$ ipython --no-banner

In [1]: import numpy as np

In [2]: import numpy.linalg as la

In [3]: np.set_printoptions(precision=2, suppress=True, linewidth=200)

In [4]: feats = np.array([[1, 2, 1, 2], [3, 3, 3, 3], [1, 2, 1, 2], [3, 3, 3, 3]])

In [5]: left, sig, VT = la.svd(feats)

In [6]: V = VT[:(sig > 1e-8).sum()]

In [7]: rng = np.random.default_rng(602)

In [8]: x = feats[1] + -2 * feats[2] + rng.integers(2) * np.eye(4)[1]

In [9]: x
Out[9]: array([ 1., -1.,  1., -1.])

In [10]: np.allclose(V.T @ V @ x, x)
Out[10]: True

In [11]: np.diag(V.T @ V)
Out[11]: array([0.5, 0.5, 0.5, 0.5])

In [12]: la.matrix_rank(np.vstack([feats, x]))
Out[12]: np.int64(2)

In [13]: idx = rng.permutation(4)

In [14]: idx
Out[14]: array([1, 2, 0, 3])

In [15]: B = feats[idx][:, idx]

In [16]: np.round(np.sort(np.abs(la.eigvals(B))), 2) + 0
Out[16]: array([0.  , 0.  , 1.29, 9.29])

In [17]: B
Out[17]: 
array([[3, 3, 3, 3],
       [2, 1, 1, 2],
       [2, 1, 1, 2],
       [3, 3, 3, 3]])

In [18]: np.trace(B)
Out[18]: np.int64(8)

In [19]: np.diag(B)
Out[19]: array([3, 1, 1, 3])

In [20]: round(la.det(B), 2), round(la.det(feats[idx]), 2)
Out[20]: (np.float64(0.0), np.float64(0.0))

In [21]: rank = la.matrix_rank(feats)

In [22]: rank
Out[22]: np.int64(2)

In [23]: null = la.svd(feats)[2][rank:].T

In [24]: np.round(null @ null.T, 2) + 0
Out[24]: 
array([[ 0.5,  0. , -0.5,  0. ],
       [ 0. ,  0.5,  0. , -0.5],
       [-0.5,  0. ,  0.5,  0. ],
       [ 0. , -0.5,  0. ,  0.5]])

In [25]: la.matrix_rank(feats.T @ feats), la.matrix_rank(feats @ feats.T)
Out[25]: (np.int64(2), np.int64(2))

In [26]: [int(la.matrix_rank(feats[:, :j + 1])) for j in range(4)]
Out[26]: [1, 2, 2, 2]

In [27]: (feats - feats.T) / 2
Out[27]: 
array([[ 0. , -0.5,  0. , -0.5],
       [ 0.5,  0. ,  0.5,  0. ],
       [ 0. , -0.5,  0. , -0.5],
       [ 0.5,  0. ,  0.5,  0. ]])

In [28]: np.allclose(feats, feats.T)
Out[28]: False

In [29]: round(np.abs(la.eigvals(feats)).max(), 2)
Out[29]: np.float64(9.29)

In [30]: (feats + feats.T) / 2
Out[30]: 
array([[1. , 2.5, 1. , 2.5],
       [2.5, 3. , 2.5, 3. ],
       [1. , 2.5, 1. , 2.5],
       [2.5, 3. , 2.5, 3. ]])

In [31]: round(float(la.det(feats)), 2)
Out[31]: 0.0

In [32]: m1 = np.array([[0, -2, -2, 3], [0, -4, -4, 6], [0, -2, -2, 3], [0, -8, -8, 12]])

In [33]: m1
Out[33]: 
array([[ 0, -2, -2,  3],
       [ 0, -4, -4,  6],
       [ 0, -2, -2,  3],
       [ 0, -8, -8, 12]])

In [34]: rank = la.matrix_rank(m1)

In [35]: rank
Out[35]: np.int64(1)

In [36]: null = la.svd(m1)[2][rank:].T

In [37]: la.matrix_rank(m1.T @ m1), la.matrix_rank(m1 @ m1.T)
Out[37]: (np.int64(1), np.int64(1))

In [38]: [int(la.matrix_rank(np.delete(m1, i, axis=0))) for i in range(4)]
Out[38]: [1, 1, 1, 1]

In [39]: M = np.load("m.npy")

In [40]: M
Out[40]: 
array([[-0.44,  0.7 ,  0.56, -0.11],
       [-0.58, -0.36, -0.15, -0.71],
       [-0.68, -0.18, -0.17,  0.69],
       [ 0.05, -0.6 ,  0.8 ,  0.09]])

In [41]: q, V = la.qr(M[:, :2])[0], la.qr(M[:, 2:])[0]

In [42]: sig = la.svd(q.T @ V, compute_uv=False)

In [43]: np.degrees(np.arccos(sig.clip(0, 1)))
Out[43]: array([90., 90.])

In [44]: sig.round(2) + 0
Out[44]: array([0., 0.])

In [45]: round(la.norm(q @ q.T - V @ V.T, 2), 2)
Out[45]: np.float64(1.0)

In [46]: B = np.array([[1, -1, -2], [1, -2, 0], [1, -2, 2], [2, 1, 1]])

In [47]: A = B.T @ B

In [48]: A
Out[48]: 
array([[ 7, -3,  2],
       [-3, 10, -1],
       [ 2, -1,  9]])

In [49]: x = np.ones(3)

In [50]: for _ in range(7):
    ...:     x = A @ x
    ...:     x /= la.norm(x)
    ...:     print(round(x @ A @ x, 2))
    ...: 
8.23
8.96
9.76
10.72
11.6
12.22
12.55

In [51]: np.round(la.eigvalsh(A)[-1], 2)
Out[51]: np.float64(12.84)

In [52]: evals, V = la.eig(A)

In [53]: np.sort(la.eigvals(A @ A))
Out[53]: array([ 22.79,  70.29, 164.92])

In [54]: np.sort(la.eigvals(A.T))
Out[54]: array([ 4.77,  8.38, 12.84])

In [55]: np.round(A @ V[:, 0] - evals[0] * V[:, 0], 2) + 0
Out[55]: array([0., 0., 0.])
